$ ipython --no-banner

In [1]: import numpy as np

In [2]: np.set_printoptions(precision=2, suppress=True, linewidth=140)

In [3]: m1 = np.loadtxt("arr.csv", delimiter=",")

In [4]: m1
Out[4]: 
array([[-0.08, -0.12, -0.84, -0.12, -0.36,  0.36],
       [-0.12,  0.99, -0.09, -0.01, -0.04,  0.04],
       [-0.84, -0.09,  0.35, -0.09, -0.28,  0.28],
       [-0.12, -0.01, -0.09,  0.99, -0.04,  0.04],
       [-0.36, -0.04, -0.28, -0.04,  0.88,  0.12],
       [ 0.36,  0.04,  0.28,  0.04,  0.12,  0.88]])

In [5]: rng = np.random.default_rng(467271)

In [6]: M2 = m1 + rng.integers(-2, 3, (6, 5)) @ rng.integers(-2, 3, (5, 6))

In [7]: M2
Out[7]: 
array([[ -2.08,   2.88,  -0.84,  -0.12,  -6.36,   1.36],
       [  5.88,   4.99,  -5.09,  -0.01,  -3.04,   2.04],
       [ -6.84, -12.09,   4.35,  -0.09,  -0.28,  10.28],
       [  7.88,   3.99,  -6.09,   0.99,   0.96,   0.04],
       [ -7.36,  -6.04,   4.72,  -0.04,   2.88,   1.12],
       [  1.36,  -2.96,  -1.72,   0.04,  -3.88,   8.88]])

In [8]: np.linalg.matrix_rank(M2 - m1, tol=1e-8)
Out[8]: np.int64(4)

In [9]: M2 - m1
Out[9]: 
array([[ -2.,   3.,   0.,   0.,  -6.,   1.],
       [  6.,   4.,  -5.,   0.,  -3.,   2.],
       [ -6., -12.,   4.,   0.,   0.,  10.],
       [  8.,   4.,  -6.,   0.,   1.,   0.],
       [ -7.,  -6.,   5.,   0.,   2.,   1.],
       [  1.,  -3.,  -2.,   0.,  -4.,   8.]])

In [10]: np.linalg.norm(m1, axis=0)
Out[10]: array([1., 1., 1., 1., 1., 1.])

In [11]: np.round(m1.T @ m1, 2) + 0
Out[11]: 
array([[1., 0., 0., 0., 0., 0.],
       [0., 1., 0., 0., 0., 0.],
       [0., 0., 1., 0., 0., 0.],
       [0., 0., 0., 1., 0., 0.],
       [0., 0., 0., 0., 1., 0.],
       [0., 0., 0., 0., 0., 1.]])

In [12]: np.round(m1 @ m1.T, 2) + 0
Out[12]: 
array([[1., 0., 0., 0., 0., 0.],
       [0., 1., 0., 0., 0., 0.],
       [0., 0., 1., 0., 0., 0.],
       [0., 0., 0., 1., 0., 0.],
       [0., 0., 0., 0., 1., 0.],
       [0., 0., 0., 0., 0., 1.]])

In [13]: ev, V = np.linalg.eigh(m1)

In [14]: x = np.array([1, 2, 2, 1, 2, 1])

In [15]: round(np.abs(m1).sum(axis=1).max(), 2), np.round(np.abs(ev).max(), 2)
Out[15]: (np.float64(1.93), np.float64(1.0))

In [16]: np.round(x @ m1 @ x, 2)
Out[16]: np.float64(3.79)

In [17]: V * np.maximum(ev, 0) @ V.T
Out[17]: 
array([[ 0.46, -0.06, -0.42, -0.06, -0.18,  0.18],
       [-0.06,  0.99, -0.05, -0.01, -0.02,  0.02],
       [-0.42, -0.05,  0.67, -0.05, -0.14,  0.14],
       [-0.06, -0.01, -0.05,  0.99, -0.02,  0.02],
       [-0.18, -0.02, -0.14, -0.02,  0.94,  0.06],
       [ 0.18,  0.02,  0.14,  0.02,  0.06,  0.94]])

In [18]: M2 = np.linalg.inv(m1)

In [19]: np.round(np.linalg.slogdet(m1)[0], 2)
Out[19]: np.float64(-1.0)

In [20]: round(np.linalg.det(m1) * np.linalg.det(M2), 2)
Out[20]: np.float64(1.0)

In [21]: np.linalg.inv(M2)
Out[21]: 
array([[-0.08, -0.12, -0.84, -0.12, -0.36,  0.36],
       [-0.12,  0.99, -0.09, -0.01, -0.04,  0.04],
       [-0.84, -0.09,  0.35, -0.09, -0.28,  0.28],
       [-0.12, -0.01, -0.09,  0.99, -0.04,  0.04],
       [-0.36, -0.04, -0.28, -0.04,  0.88,  0.12],
       [ 0.36,  0.04,  0.28,  0.04,  0.12,  0.88]])

In [22]: arr = np.load("run17.npy")

In [23]: arr
Out[23]: 
array([[ 2,  2,  0,  1],
       [ 2,  1,  1,  0],
       [ 1,  1,  0,  2],
       [ 1,  1,  0,  2],
       [ 0,  0,  1,  0],
       [ 2,  0,  1,  2],
       [ 0,  1, -1,  1]])

In [24]: # row 3 repeats row 2

In [25]: np.round(np.linalg.matrix_power(m1, 4), 2) + 0
Out[25]: 
array([[1., 0., 0., 0., 0., 0.],
       [0., 1., 0., 0., 0., 0.],
       [0., 0., 1., 0., 0., 0.],
       [0., 0., 0., 1., 0., 0.],
       [0., 0., 0., 0., 1., 0.],
       [0., 0., 0., 0., 0., 1.]])

In [26]: np.sort(np.abs(np.linalg.eigvals(m1)))
Out[26]: array([1., 1., 1., 1., 1., 1.])

In [27]: np.round(np.abs(np.linalg.eigvals(m1)).max(), 2)
Out[27]: np.float64(1.0)

In [28]: x = np.array([2, 3, -1, -2])

In [29]: target = arr @ x

In [30]: np.linalg.solve(arr.T @ arr, arr.T @ target)
Out[30]: array([ 2.,  3., -1., -2.])

In [31]: target
Out[31]: array([ 8,  6,  1,  1, -1, -1,  2])

In [32]: np.linalg.lstsq(arr, target)[0]
Out[32]: array([ 2.,  3., -1., -2.])

In [33]: target = target + 0.02 * rng.normal(size=7)

In [34]: target
Out[34]: array([ 8.  ,  6.01,  0.99,  1.  , -1.  , -1.01,  2.01])

In [35]: coef, *_ = np.linalg.lstsq(arr, target)

In [36]: np.round(arr.T @ (target - arr @ coef), 2) + 0
Out[36]: array([0., 0., 0., 0.])

In [37]: np.round(np.linalg.norm(target - arr @ coef), 2)
Out[37]: np.float64(0.01)

In [38]: coef
Out[38]: array([ 2.,  3., -1., -2.])

In [39]: coef.round()
Out[39]: array([ 2.,  3., -1., -2.])

In [40]: hat = arr @ np.linalg.solve(arr.T @ arr, arr.T)

In [41]: np.linalg.matrix_rank(np.eye(7) - hat)
Out[41]: np.int64(3)

In [42]: np.allclose(hat @ hat, hat)
Out[42]: True

In [43]: def softmax(z):
    ...:     e = np.exp(z - z.max(axis=-1, keepdims=True))
    ...:     return e / e.sum(axis=-1, keepdims=True)
    ...: 

In [44]: softmax(arr).sum(axis=1)
Out[44]: array([1., 1., 1., 1., 1., 1., 1.])

In [45]: softmax(arr[2])
Out[45]: array([0.2 , 0.2 , 0.07, 0.53])

In [46]: S = arr @ arr.T / np.sqrt(4)

In [47]: softmax(S)
Out[47]: 
array([[0.51, 0.11, 0.11, 0.11, 0.01, 0.11, 0.03],
       [0.31, 0.31, 0.07, 0.07, 0.03, 0.19, 0.02],
       [0.22, 0.05, 0.22, 0.22, 0.01, 0.22, 0.05],
       [0.22, 0.05, 0.22, 0.22, 0.01, 0.22, 0.05],
       [0.12, 0.19, 0.12, 0.12, 0.19, 0.19, 0.07],
       [0.12, 0.07, 0.12, 0.12, 0.01, 0.54, 0.01],
       [0.21, 0.05, 0.21, 0.21, 0.03, 0.08, 0.21]])

In [48]: softmax(S + np.triu(np.full(S.shape, -np.inf), 1))
Out[48]: 
array([[1.  , 0.  , 0.  , 0.  , 0.  , 0.  , 0.  ],
       [0.5 , 0.5 , 0.  , 0.  , 0.  , 0.  , 0.  ],
       [0.45, 0.1 , 0.45, 0.  , 0.  , 0.  , 0.  ],
       [0.31, 0.07, 0.31, 0.31, 0.  , 0.  , 0.  ],
       [0.16, 0.26, 0.16, 0.16, 0.26, 0.  , 0.  ],
       [0.12, 0.07, 0.12, 0.12, 0.01, 0.55, 0.  ],
       [0.21, 0.05, 0.21, 0.21, 0.03, 0.08, 0.21]])

In [49]: np.all(np.linalg.eigvalsh(m1) > 0)
Out[49]: np.False_

In [50]: np.round(np.linalg.eigvalsh(m1).min(), 2)
Out[50]: np.float64(-1.0)

In [51]: data = np.load("test19.npy")

In [52]: data
Out[52]: 
array([[1, 2, 0, 0, 3, 2, 0],
       [1, 1, 0, 0, 2, 2, 3],
       [3, 0, 2, 0, 0, 2, 1],
       [3, 3, 2, 0, 2, 1, 3]])

In [53]: M2 = data[0, 0] * data[1:] - np.outer(data[1:, 0], data[0])

In [54]: M2
Out[54]: 
array([[ 0, -1,  0,  0, -1,  0,  3],
       [ 0, -6,  2,  0, -9, -4,  1],
       [ 0, -3,  2,  0, -7, -5,  3]])

In [55]: data[:, 0] / data[0, 0]
Out[55]: array([1., 1., 3., 3.])

In [56]: th = np.radians(90)

In [57]: R = np.eye(7)

In [58]: R[5, 5] = R[4, 4] = np.cos(th)

In [59]: R[5, 4], R[4, 5] = -np.sin(th), np.sin(th)

In [60]: R.round(2) + 0
Out[60]: 
array([[ 1.,  0.,  0.,  0.,  0.,  0.,  0.],
       [ 0.,  1.,  0.,  0.,  0.,  0.,  0.],
       [ 0.,  0.,  1.,  0.,  0.,  0.,  0.],
       [ 0.,  0.,  0.,  1.,  0.,  0.,  0.],
       [ 0.,  0.,  0.,  0.,  0.,  1.,  0.],
       [ 0.,  0.,  0.,  0., -1.,  0.,  0.],
       [ 0.,  0.,  0.,  0.,  0.,  0.,  1.]])

In [61]: M2 = data @ R.T

In [62]: np.round(np.linalg.det(R), 2), np.trace(R)
Out[62]: (np.float64(1.0), np.float64(5.0))

In [63]: np.abs(M2 - data).max(axis=0)
Out[63]: array([0., 0., 0., 0., 2., 5., 0.])

In [64]: np.linalg.norm(data, axis=0)
Out[64]: array([4.47, 3.74, 2.83, 0.  , 4.12, 3.61, 4.36])

In [65]: np.round(np.linalg.norm(data, 2), 2)
Out[65]: np.float64(8.35)

In [66]: round(float(np.linalg.norm(data) ** 2 / np.linalg.norm(data, 2) ** 2), 2)
Out[66]: 1.3

In [67]: data[0] @ data[2]
Out[67]: np.int64(7)

In [68]: round(float(np.linalg.norm(data, 1)), 2), np.round(np.linalg.norm(data, np.inf), 2)
Out[68]: (8.0, np.float64(14.0))

In [69]: np.round(np.linalg.norm(data[0], 1), 2), round(float(np.linalg.norm(data[0], np.inf)), 2)
Out[69]: (np.float64(8.0), 3.0)

In [70]: np.linalg.norm(data, axis=1)
Out[70]: array([4.24, 4.36, 4.24, 6.  ])

In [71]: r0, g = data[3], data[0]

In [72]: r0 @ r0
Out[72]: np.int64(36)

In [73]: r0 @ g
Out[73]: np.int64(17)

In [74]: p = (r0 @ g) / (r0 @ r0) * r0

In [75]: g - p
Out[75]: array([-0.42,  0.58, -0.94,  0.  ,  2.06,  1.53, -1.42])

In [76]: round((g - p) @ r0, 2)
Out[76]: np.float64(0.0)

In [77]: np.outer(r0, g)
Out[77]: 
array([[3, 6, 0, 0, 9, 6, 0],
       [3, 6, 0, 0, 9, 6, 0],
       [2, 4, 0, 0, 6, 4, 0],
       [0, 0, 0, 0, 0, 0, 0],
       [2, 4, 0, 0, 6, 4, 0],
       [1, 2, 0, 0, 3, 2, 0],
       [3, 6, 0, 0, 9, 6, 0]])

In [78]: round(np.linalg.norm(r0 + g) ** 2 + np.linalg.norm(r0 - g) ** 2, 2)
Out[78]: np.float64(108.0)

In [79]: W0 = np.loadtxt("m.csv", delimiter=",")

In [80]: W0
Out[80]: 
array([[-0.1 ,  0.95,  0.3 ],
       [-0.29, -0.32,  0.9 ],
       [ 0.95,  0.  ,  0.3 ]])

In [81]: # columns are unit length and at right angles

In [82]: softmax(W0[1] + 5)
Out[82]: array([0.19, 0.18, 0.63])

In [83]: softmax(W0[1])
Out[83]: array([0.19, 0.18, 0.63])

In [84]: np.round(softmax(10 * W0[1]), 2) + 0
Out[84]: array([0., 0., 1.])

In [85]: S = W0 @ W0.T / np.sqrt(3)

In [86]: softmax(S + np.triu(np.full(S.shape, -np.inf), 1))
Out[86]: 
array([[1.  , 0.  , 0.  ],
       [0.36, 0.64, 0.  ],
       [0.26, 0.26, 0.47]])

In [87]: softmax(S)
Out[87]: 
array([[0.47, 0.26, 0.26],
       [0.26, 0.47, 0.26],
       [0.26, 0.26, 0.47]])

In [88]: softmax(S).round(6).argmax(axis=1)
Out[88]: array([0, 1, 2])

In [89]: softmax(S)[1] @ W0
Out[89]: array([0.09, 0.1 , 0.59])

In [90]: np.allclose(W0 @ W0.T, W0.T @ W0)
Out[90]: True

In [91]: round(float(np.abs(np.linalg.eigvals(W0)).max()), 2)
Out[91]: 1.0

In [92]: (W0 - W0.T) / 2
Out[92]: 
array([[ 0.  ,  0.62, -0.33],
       [-0.62,  0.  ,  0.45],
       [ 0.33, -0.45,  0.  ]])

In [93]: (W0 + W0.T) / 2
Out[93]: 
array([[-0.1 ,  0.33,  0.63],
       [ 0.33, -0.32,  0.45],
       [ 0.63,  0.45,  0.3 ]])

In [94]: round(float(np.linalg.det(W0)), 2)
Out[94]: 1.0

In [95]: np.poly(W0)
Out[95]: array([ 1.  ,  0.11, -0.11, -1.  ])

In [96]: round(np.einsum("ij,ji->", W0, W0), 2)
Out[96]: np.float64(0.23)

In [97]: np.kron(np.eye(2, dtype=int), W0)
Out[97]: 
array([[-0.1 ,  0.95,  0.3 , -0.  ,  0.  ,  0.  ],
       [-0.29, -0.32,  0.9 , -0.  , -0.  ,  0.  ],
       [ 0.95,  0.  ,  0.3 ,  0.  ,  0.  ,  0.  ],
       [-0.  ,  0.  ,  0.  , -0.1 ,  0.95,  0.3 ],
       [-0.  , -0.  ,  0.  , -0.29, -0.32,  0.9 ],
       [ 0.  ,  0.  ,  0.  ,  0.95,  0.  ,  0.3 ]])

In [98]: np.linalg.eigvals(W0)
Out[98]: array([ 1.  +0.j  , -0.56+0.83j, -0.56-0.83j])

In [99]: r0 = np.array([-3, 1, -3, -3, 0, 1, -1])

In [100]: X = np.array([np.roll(r0, i) for i in range(7)])

In [101]: X
Out[101]: 
array([[-3,  1, -3, -3,  0,  1, -1],
       [-1, -3,  1, -3, -3,  0,  1],
       [ 1, -1, -3,  1, -3, -3,  0],
       [ 0,  1, -1, -3,  1, -3, -3],
       [-3,  0,  1, -1, -3,  1, -3],
       [-3, -3,  0,  1, -1, -3,  1],
       [ 1, -3, -3,  0,  1, -1, -3]])

In [102]: X @ (-1.0) ** np.arange(7)
Out[102]: array([-6.,  4., -2.,  2., -8.,  2.,  0.])

In [103]: np.sort(np.abs(np.fft.fft(X[0]))), np.sort(np.linalg.svd(X, compute_uv=False))
Out[103]: 
(array([3.64, 3.64, 3.74, 3.74, 6.77, 6.77, 8.  ]),
 array([3.64, 3.64, 3.74, 3.74, 6.77, 6.77, 8.  ]))

In [104]: np.fft.fft(X[0])
Out[104]: array([-8.  +0.j  ,  0.15+3.64j, -3.07-6.03j, -3.58-1.07j, -3.58+1.07j, -3.07+6.03j,  0.15-3.64j])

In [105]: U, sigma, vt = np.linalg.svd(X, full_matrices=False)

In [106]: np.round(U.T @ U, 2) + 0
Out[106]: 
array([[1., 0., 0., 0., 0., 0., 0.],
       [0., 1., 0., 0., 0., 0., 0.],
       [0., 0., 1., 0., 0., 0., 0.],
       [0., 0., 0., 1., 0., 0., 0.],
       [0., 0., 0., 0., 1., 0., 0.],
       [0., 0., 0., 0., 0., 1., 0.],
       [0., 0., 0., 0., 0., 0., 1.]])

In [107]: sigma / sigma[0]
Out[107]: array([1.  , 0.85, 0.85, 0.47, 0.47, 0.46, 0.46])

In [108]: x = np.array([3, 3, 9, 8, 4, 8])

In [109]: m1.T @ (m1 @ x)
Out[109]: array([3., 3., 9., 8., 4., 8.])

In [110]: np.sort(np.abs(np.degrees(np.angle(np.linalg.eigvals(m1)))))
Out[110]: array([  0.,   0.,   0.,   0.,   0., 180.])

In [111]: round(float(np.linalg.norm(x)), 2), round(np.linalg.norm(m1 @ x), 2)
Out[111]: (15.59, np.float64(15.59))

In [112]: np.linalg.inv(m1)
Out[112]: 
array([[-0.08, -0.12, -0.84, -0.12, -0.36,  0.36],
       [-0.12,  0.99, -0.09, -0.01, -0.04,  0.04],
       [-0.84, -0.09,  0.35, -0.09, -0.28,  0.28],
       [-0.12, -0.01, -0.09,  0.99, -0.04,  0.04],
       [-0.36, -0.04, -0.28, -0.04,  0.88,  0.12],
       [ 0.36,  0.04,  0.28,  0.04,  0.12,  0.88]])

In [113]: r0 = np.array([1, 5, 5])

In [114]: np.cross(X[0, :3], X[3, :3])
Out[114]: array([ 2, -3, -3])

In [115]: np.convolve(X[0], r0)
Out[115]: array([ -3, -14, -13, -13, -30, -14,   4,   0,  -5])

In [116]: np.polyval(r0, X[0])
Out[116]: array([-1, 11, -1, -1,  5, 11,  1])

In [117]: x = np.array([-3, 0, 2, -2, 1, 1, -1])

In [118]: np.sign((X @ x).round(6))
Out[118]: array([ 1,  1, -1,  1,  1,  1, -1])

In [119]: X @ np.eye(7)[2]
Out[119]: array([-3.,  1., -3., -1.,  1.,  0., -3.])

In [120]: (X * x).sum(axis=1)
Out[120]: array([ 11,   7, -17,   5,  14,   2,  -6])

In [121]: X @ np.ones(7)
Out[121]: array([-8., -8., -8., -8., -8., -8., -8.])

In [122]: X * x
Out[122]: 
array([[ 9,  0, -6,  6,  0,  1,  1],
       [ 3,  0,  2,  6, -3,  0, -1],
       [-3,  0, -6, -2, -3, -3,  0],
       [ 0,  0, -2,  6,  1, -3,  3],
       [ 9,  0,  2,  2, -3,  1,  3],
       [ 9,  0,  0, -2, -1, -3, -1],
       [-3,  0, -6,  0,  1, -1,  3]])

In [123]: mat = np.loadtxt("layer7.csv", delimiter=",")

In [124]: mat
Out[124]: 
array([[0., 1., 2., 0., 2., 1., 0.],
       [3., 2., 3., 3., 1., 2., 3.],
       [2., 2., 3., 0., 3., 0., 1.],
       [2., 0., 1., 1., 3., 2., 1.],
       [2., 3., 1., 1., 1., 1., 2.],
       [0., 1., 0., 1., 2., 1., 2.],
       [2., 3., 0., 1., 0., 0., 2.]])

In [125]: W = np.array([[2, 6, 2],
     ...:     [4, 7, 0],
     ...:     [2, 2, 1],
     ...:     [8, 7, 5],
     ...:     [7, 1, 0],
     ...:     [7, 6, 0],
     ...:     [8, 5, 3]])

In [126]: coef = np.array([2, 2, -2])

In [127]: H = np.maximum(mat @ W + coef, 0)

In [128]: H
Out[128]: 
array([[31., 21.,  0.],
       [91., 89., 31.],
       [49., 42.,  8.],
       [59., 43., 11.],
       [58., 61., 14.],
       [51., 34.,  9.],
       [42., 52., 13.]])

In [129]: (H > 0).mean(axis=0)
Out[129]: array([1.  , 1.  , 0.86])

In [130]: basis = np.array([[6, 6], [1, 0], [2, 3]])

In [131]: H @ basis
Out[131]: 
array([[207., 186.],
       [697., 639.],
       [352., 318.],
       [419., 387.],
       [437., 390.],
       [358., 333.],
       [330., 291.]])
